In [1]: import numpy as np

In [2]: np.set_printoptions(suppress=True, linewidth=100)

In [3]: rnd = lambda a: np.round(a, 2) + 0

In [4]: W2 = np.array([[-2, -3, -2, 2], [2, 3, 2, -1], [1, -3, 0, -5], [-4, 5, -1, 0]])

In [5]: rng = np.random.default_rng(540426)

In [6]: arr = (rng.random((22, 4)) < 0.25) @ W2

In [7]: print(arr)
[[ 0  0  0  1]
 [-4  5 -1  1]
 [-2 -3 -2  2]
 [-2 -3 -2  2]
 [-3  2 -1 -5]
 [ 0  0  0  0]
 [-4  5 -1  0]
 [ 0  0  0  0]
 [ 0  0  0  0]
 [ 3  0  2 -6]
 [-4  5 -1  0]
 [ 1 -3  0 -5]
 [-2 -3 -2  2]
 [ 0  0  0  0]
 [-2  8  1 -1]
 [ 0  0  0  1]
 [-2  8  1 -1]
 [-1  5  1 -6]
 [ 1 -3  0 -4]
 [ 0  0  0  1]
 [ 0  0  0  0]
 [ 3  0  2 -6]]

In [8]: cen = (arr - arr.mean(axis=0)) / arr.std(axis=0)

In [9]: print(rnd(cen.std(axis=0)))
[1. 1. 1. 1.]

In [10]: print(np.argwhere(np.abs(cen) > 2))
[[14  1]
 [16  1]]

In [11]: c = np.linalg.lstsq(np.delete(cen, 2, axis=1), cen[:, 2])[0]

In [12]: print(rnd(1 - np.var(cen[:, 2] - np.delete(cen, 2, axis=1) @ c)))
1.0

In [13]: K = np.load("arr.npy")

In [14]: print(K)
[[ 3.3 -2.   0.   2.   3.   3. ]
 [-3.   3.3  2.  -2.   3.  -1. ]
 [-3.  -2.   2.3  2.   3.   3. ]
 [ 1.   2.   0.   0.3  2.   1. ]
 [ 0.   3.   1.  -1.   3.3 -1. ]
 [ 3.  -2.   0.   2.   3.   3.3]]

In [15]: print(rnd(np.abs(np.linalg.svd(K)[2][-1])))
[0.32 0.15 0.86 0.04 0.36 0.09]

In [16]: print(rnd(np.linalg.norm(K, 2) / np.linalg.norm(K)))
0.71

In [17]: print([round(float(x), 2) for x in np.linalg.svd(K, compute_uv=False)[:3]])
[9.59, 7.91, 5.34]

In [18]: print(round(np.log10(np.linalg.cond(K))))
2

In [19]: f = np.array([-1, -3, -1, -1, 3, 1])

In [20]: B = K + np.outer(f, np.eye(6)[1])

In [21]: print(rnd(B))
[[ 3.3 -3.   0.   2.   3.   3. ]
 [-3.   0.3  2.  -2.   3.  -1. ]
 [-3.  -3.   2.3  2.   3.   3. ]
 [ 1.   1.   0.   0.3  2.   1. ]
 [ 0.   6.   1.  -1.   3.3 -1. ]
 [ 3.  -1.   0.   2.   3.   3.3]]

In [22]: print(np.linalg.matrix_rank(np.linalg.inv(B) - np.linalg.inv(K), tol=1e-8))
1

In [23]: lab = rng.permutation(6)

In [24]: B = K[:, lab] * rng.choice([-1, 1], 6)

In [25]: print(B)
[[-2.   3.   3.  -2.   0.   3.3]
 [ 2.   3.  -1.   3.3  2.  -3. ]
 [-2.   3.   3.  -2.   2.3 -3. ]
 [-0.3  2.   1.   2.   0.   1. ]
 [ 1.   3.3 -1.   3.   1.   0. ]
 [-2.   3.   3.3 -2.   0.   3. ]]

In [26]: Uu, _, VT = np.linalg.svd(K.T @ B)

In [27]: print(rnd(Uu @ VT))
[[ 0.  0.  0.  0.  0.  1.]
 [ 0.  0.  0.  1.  0.  0.]
 [ 0.  0.  0.  0.  1.  0.]
 [-1.  0.  0.  0.  0.  0.]
 [ 0.  1.  0.  0.  0.  0.]
 [ 0.  0.  1.  0.  0.  0.]]

In [28]: print(rnd(np.linalg.lstsq(K, B)[0]))
[[ 0.  0.  0.  0.  0.  1.]
 [ 0.  0.  0.  1.  0.  0.]
 [ 0.  0.  0.  0.  1.  0.]
 [-1.  0.  0.  0.  0.  0.]
 [ 0.  1.  0.  0.  0.  0.]
 [ 0.  0.  1.  0.  0.  0.]]

In [29]: B = np.array([[-0.2, 0.1], [0.2, -0.7], [-0.8, -0.2]])

In [30]: W2 = np.array([[-0.7, -0.3, -0.2, -0.1, -0.3], [-0.6, 1.0, -0.2, -0.5, -0.1]])

In [31]: A = B @ W2

In [32]: print(rnd(A))
[[ 0.08  0.16  0.02 -0.03  0.05]
 [ 0.28 -0.76  0.1   0.33  0.01]
 [ 0.68  0.04  0.2   0.18  0.26]]

In [33]: th = np.radians(90)

In [34]: R = np.eye(5)

In [35]: R[1, 1] = R[0, 0] = np.cos(th)

In [36]: R[1, 0], R[0, 1] = -np.sin(th), np.sin(th)

In [37]: print(rnd(R))
[[ 0.  1.  0.  0.  0.]
 [-1.  0.  0.  0.  0.]
 [ 0.  0.  1.  0.  0.]
 [ 0.  0.  0.  1.  0.]
 [ 0.  0.  0.  0.  1.]]

In [38]: B = A @ R.T

In [39]: print(rnd(np.linalg.det(R)), np.trace(R))
1.0 3.0

In [40]: print(rnd(np.linalg.svd(A, compute_uv=False)), rnd(np.linalg.svd(B, compute_uv=False)))
[0.97 0.68 0.  ] [0.97 0.68 0.  ]

In [41]: print(rnd(B))
[[ 0.16 -0.08  0.02 -0.03  0.05]
 [-0.76 -0.28  0.1   0.33  0.01]
 [ 0.04 -0.68  0.2   0.18  0.26]]

In [42]: f = np.array([3, 3])

In [43]: print(rnd(np.polyval(f, A[2])))
[5.04 3.12 3.6  3.54 3.78]

In [44]: print(rnd(np.correlate(A[2], A[0], "full")))
[ 0.03 -0.02  0.02  0.11  0.07  0.03  0.05  0.06  0.02]

In [45]: print(rnd(np.cross(A[2, :3], A[0, :3])))
[-0.03  0.    0.11]

In [46]: print(rnd(np.array([np.convolve(row, f, "same") for row in A])))
[[ 0.24  0.72  0.54 -0.03  0.06]
 [ 0.84 -1.44 -1.98  1.29  1.02]
 [ 2.04  2.16  0.72  1.14  1.32]]

In [47]: B = A + rng.integers(-2, 3, (3, 2)) @ rng.integers(-2, 3, (2, 5))

In [48]: print(rnd(B))
[[ 2.08  3.16  5.02 -5.03  4.05]
 [-1.72 -3.76 -4.9   5.33 -3.99]
 [ 0.68 -0.96 -0.8   1.18  0.26]]

In [49]: print(rnd(np.linalg.svd(B - A, compute_uv=False)))
[12.66  0.92  0.  ]

In [50]: print(rnd(np.linalg.norm(A, 2) / np.linalg.norm(A)))
0.82

In [51]: print(np.linalg.matrix_rank(A, rtol=0.1))
2

In [52]: Uu, sigma, VT = np.linalg.svd(A)

In [53]: print(np.argmax(sigma[:-1] / (sigma[1:] + 1e-6)) + 1)
2

In [54]: print(rnd(sigma))
[0.97 0.68 0.  ]

In [55]: B = Uu[:, :2] @ np.diag(sigma[:2]) @ VT[:2]

In [56]: print(rnd(np.abs(A - B).max()))
0.0

In [57]: print(rnd(B))
[[ 0.08  0.16  0.02 -0.03  0.05]
 [ 0.28 -0.76  0.1   0.33  0.01]
 [ 0.68  0.04  0.2   0.18  0.26]]

In [58]: print(np.linalg.matrix_rank(A, rtol=0.05))
2

In [59]: print(rnd(np.linalg.norm(A - B) / np.linalg.norm(A)))
0.0

In [60]: E = np.load("run10.npy")

In [61]: print(E)
[[-19   0   0   3]
 [  1   2   3   1]
 [  0   0 -18   0]
 [  1   3   0  23]]

In [62]: lab = rng.permutation(4)

In [63]: B = E[:, lab] * rng.choice([-1, 1], 4)

In [64]: print(B)
[[  0  -3   0  19]
 [  2  -1  -3  -1]
 [  0   0  18   0]
 [  3 -23   0  -1]]

In [65]: Uu, _, VT = np.linalg.svd(E.T @ B)

In [66]: print(rnd(Uu @ VT))
[[ 0.  0.  0. -1.]
 [ 1.  0.  0.  0.]
 [ 0.  0. -1.  0.]
 [ 0. -1.  0.  0.]]

In [67]: print(lab)
[1 3 2 0]

In [68]: f = np.array([-2, -1])

In [69]: print(np.array([np.convolve(row, f, "same") for row in E]))
[[ 38  19   0  -6]
 [ -2  -5  -8  -5]
 [  0   0  36  18]
 [ -2  -7  -3 -46]]

In [70]: Uu, sigma, VT = np.linalg.svd(E)

In [71]: print(rnd(sigma))
[23.53 18.93 18.23  1.8 ]

In [72]: print(np.argmax(sigma[:-1] / (sigma[1:] + 1e-6)) + 1)
3

In [73]: B = Uu[:, :3] @ np.diag(sigma[:3]) @ VT[:3]

In [74]: print(rnd(B))
[[-19.    -0.09   0.     3.01]
 [  1.05   0.24   3.03   1.24]
 [  0.01  -0.3  -18.     0.04]
 [  1.     3.11   0.    22.99]]

In [75]: print(rnd(np.linalg.norm(E - B, 2)), rnd(sigma[3]))
1.8 1.8

In [76]: print(np.linalg.matrix_rank(E, rtol=0.05))
4

In [77]: W0 = 0.9 ** np.abs(np.subtract.outer(np.arange(4), np.arange(4)))

In [78]: print(rnd(W0))
[[1.   0.9  0.81 0.73]
 [0.9  1.   0.9  0.81]
 [0.81 0.9  1.   0.9 ]
 [0.73 0.81 0.9  1.  ]]

In [79]: x0 = np.ones(4)

In [80]: for _ in range(4):
    ...:     x0 = W0 @ x0
    ...:     x0 /= np.linalg.norm(x0)
    ...:     print(round(x0 @ W0 @ x0, 2))
    ...: 
3.53
3.53
3.53
3.53

In [81]: print(rnd(x0))
[0.49 0.51 0.51 0.49]

In [82]: J = np.load("sample7.npy")

In [83]: print(J)
[[ 8. -4. -1. -2.]
 [ 8. -4. -2. -1.]
 [10. -4. -3. -2.]
 [12. -6.  0. -5.]]

In [84]: Q, R = np.linalg.qr(J)

In [85]: print(rnd(np.abs(np.diag(R))))
[19.29  0.86  1.7   0.14]

In [86]: print(rnd(abs(R[0, 0])), rnd(np.linalg.norm(J[:, 0])))
19.29 19.29

In [87]: print(rnd(R))
[[-19.29   9.13   2.8    5.39]
 [  0.     0.86  -1.81   0.93]
 [  0.     0.     1.7   -2.01]
 [  0.     0.     0.    -0.14]]

In [88]: print(rnd(Q @ R))
[[ 8. -4. -1. -2.]
 [ 8. -4. -2. -1.]
 [10. -4. -3. -2.]
 [12. -6.  0. -5.]]

In [89]: evals, vecs = np.linalg.eig(J)

In [90]: print(rnd(np.sort(np.linalg.eigvals(np.linalg.inv(J)))))
[-1.  -0.5 -0.5  1. ]

In [91]: print(rnd(evals))
[ 1. -1. -2. -2.]

In [92]: print(rnd(np.prod(evals)))
-4.0

In [93]: Uu, sigma, VT = np.linalg.svd(J, full_matrices=False)

In [94]: print(rnd(sigma))
[22.19  3.28  0.92  0.06]

In [95]: print(rnd(np.abs(VT[0])))
[0.87 0.41 0.12 0.24]

In [96]: print(rnd(Uu.T @ J @ VT.T))
[[22.19  0.    0.    0.  ]
 [ 0.    3.28  0.    0.  ]
 [ 0.    0.    0.92  0.  ]
 [ 0.    0.    0.    0.06]]

In [97]: print(rnd(VT @ VT.T))
[[1. 0. 0. 0.]
 [0. 1. 0. 0.]
 [0. 0. 1. 0.]
 [0. 0. 0. 1.]]

In [98]: print((sigma > 1e-8).sum())
4

In [99]: lab = rng.permutation(4)

In [100]: print(lab)
[1 2 0 3]

In [101]: B = J[lab][:, lab]

In [102]: print(np.trace(B))
-4.0

In [103]: f, r1 = J[2], J[0]

In [104]: print(f @ f)
129.0

In [105]: p = (f @ r1) / (f @ f) * f

In [106]: print(rnd((r1 - p) @ f))
0.0

In [107]: print(rnd(r1 - p))
[ 0.02 -0.81  1.4  -0.4 ]

In [108]: m1 = np.loadtxt("w.csv", delimiter=",")

In [109]: print(m1)
[[ -1.89   1.94  -2.73]
 [ -3.04   3.12  -4.23]
 [  1.78  -1.82   2.64]
 [  2.01  -1.91   2.76]
 [ -0.97   0.9   -1.47]
 [ -5.08   5.11  -7.25]
 [ -1.03   1.    -1.33]
 [ -9.23   9.07 -12.77]
 [  2.23  -2.1    2.97]
 [  7.53  -7.4   10.35]
 [ -1.71   1.85  -2.58]
 [  4.2   -4.08   5.75]
 [  0.53  -0.36   0.41]]

In [110]: x0 = np.array([-1, 1, 0])

In [111]: rhs = m1 @ x0

In [112]: c, lr = np.zeros(3), 1 / np.linalg.norm(m1, 2) ** 2

In [113]: for i in range(300):
     ...:     c -= lr * m1.T @ (m1 @ c - rhs)
     ...:     if i % 50 == 0: print(i, round(np.linalg.norm(m1 @ c - rhs), 2))
     ...: 
0 0.26
50 0.26
100 0.26
150 0.26
200 0.26
250 0.26

In [114]: print(rnd(np.linalg.cond(m1)))
169.61

In [115]: print(rnd(c))
[-0.53  0.51 -0.69]

In [116]: cen = m1 - m1.mean(axis=0)

In [117]: Uu, sigma, VT = np.linalg.svd(cen, full_matrices=False)

In [118]: print(np.linalg.matrix_rank(cen))
3

In [119]: print(rnd(cen.mean(axis=0)))
[0. 0. 0.]

In [120]: print(rnd(sigma))
[28.86  0.27  0.16]

In [121]: print(rnd(sigma ** 2 / (sigma ** 2).sum()))
[1. 0. 0.]

In [122]: Uu, sigma, VT = np.linalg.svd(m1)

In [123]: print(rnd(sigma))
[29.    0.31  0.17]

In [124]: print(np.argmax(sigma[:-1] / (sigma[1:] + 1e-6)) + 1)
1

In [125]: B = Uu[:, :1] @ np.diag(sigma[:1]) @ VT[:1]

In [126]: print(rnd(np.abs(m1 - B).max()))
0.16

In [127]: B = m1 / np.linalg.norm(m1, axis=1, keepdims=True)

In [128]: gram = B @ B.T

In [129]: print((gram - 2 * np.eye(13)).round(6).argmax(axis=1))
[ 5  7  9 11  5  0  1  5 11 11  0  9  8]

In [130]: print(rnd(np.linalg.norm(B, axis=1)))
[1. 1. 1. 1. 1. 1. 1. 1. 1. 1. 1. 1. 1.]

In [131]: mat = np.loadtxt("m.csv", delimiter=",")

In [132]: print(rnd(mat))
[[-0.42 -0.48 -0.22  0.04]
 [ 0.15 -0.23  0.74 -0.58]
 [-0.04  0.36 -0.51 -0.77]
 [-0.77 -0.24  0.08 -0.2 ]
 [-0.46  0.73  0.36  0.16]]

In [133]: gram = np.cov(m1, rowvar=False)

In [134]: print(rnd(m1.std(axis=0)))
[4.06 4.   5.62]

In [135]: print(rnd(np.corrcoef(m1[:, 2], m1[:, 1])[0, 1]))
-1.0

In [136]: print(np.argwhere(np.triu(np.abs(np.corrcoef(m1.T)) > 0.8, 1)))
[[0 1]
 [0 2]
 [1 2]]

In [137]: print(np.median(m1, axis=0))
[-0.97  0.9  -1.33]

In [138]: print(rnd(np.linalg.eigvalsh(gram)[::-1]))
[69.39  0.01  0.  ]

In [139]: print(gram.shape)
(3, 3)

In [140]: print(rnd(gram))
[[ 17.82 -17.57  24.7 ]
 [-17.57  17.32 -24.35]
 [ 24.7  -24.35  34.25]]

In [141]: print(rnd(np.polyfit(m1[:, 2], m1[:, 1], 1)))
[-0.71  0.  ]

In [142]: B = np.array([[1, 0, 2], [3, 0, 2]])

In [143]: W2 = np.kron(B, mat)

In [144]: print(W2.shape)
(10, 12)

In [145]: print(rnd(np.linalg.norm(W2, 2)), rnd(np.linalg.norm(B, 2) * np.linalg.norm(mat, 2)))
4.13 4.13

In [146]: print(np.linalg.matrix_rank(W2))
8

In [147]: B = np.c_[mat[:, :3] @ np.array([[-4, 3, 1], [-4, -2, 1], [-1, -3, 0]]), np.array([-4, 2, -2, -3, -3])]

In [148]: print(rnd(B))
[[ 3.81  0.35 -0.9  -4.  ]
 [-0.44 -1.31 -0.08  2.  ]
 [-0.77  0.7   0.32 -2.  ]
 [ 3.95 -2.05 -1.01 -3.  ]
 [-1.45 -3.93  0.27 -3.  ]]

In [149]: print(rnd(np.linalg.lstsq(mat, B[:, 0])[0]))
[-4. -4. -1.  0.]

In [150]: hat = B @ np.linalg.solve(B.T @ B, B.T)

In [151]: print(rnd(np.trace(hat)))
4.0

In [152]: print(np.allclose(hat @ hat, hat))
True

In [153]: print(rnd((np.eye(5) - hat) @ B))
[[0. 0. 0. 0.]
 [0. 0. 0. 0.]
 [0. 0. 0. 0.]
 [0. 0. 0. 0.]
 [0. 0. 0. 0.]]
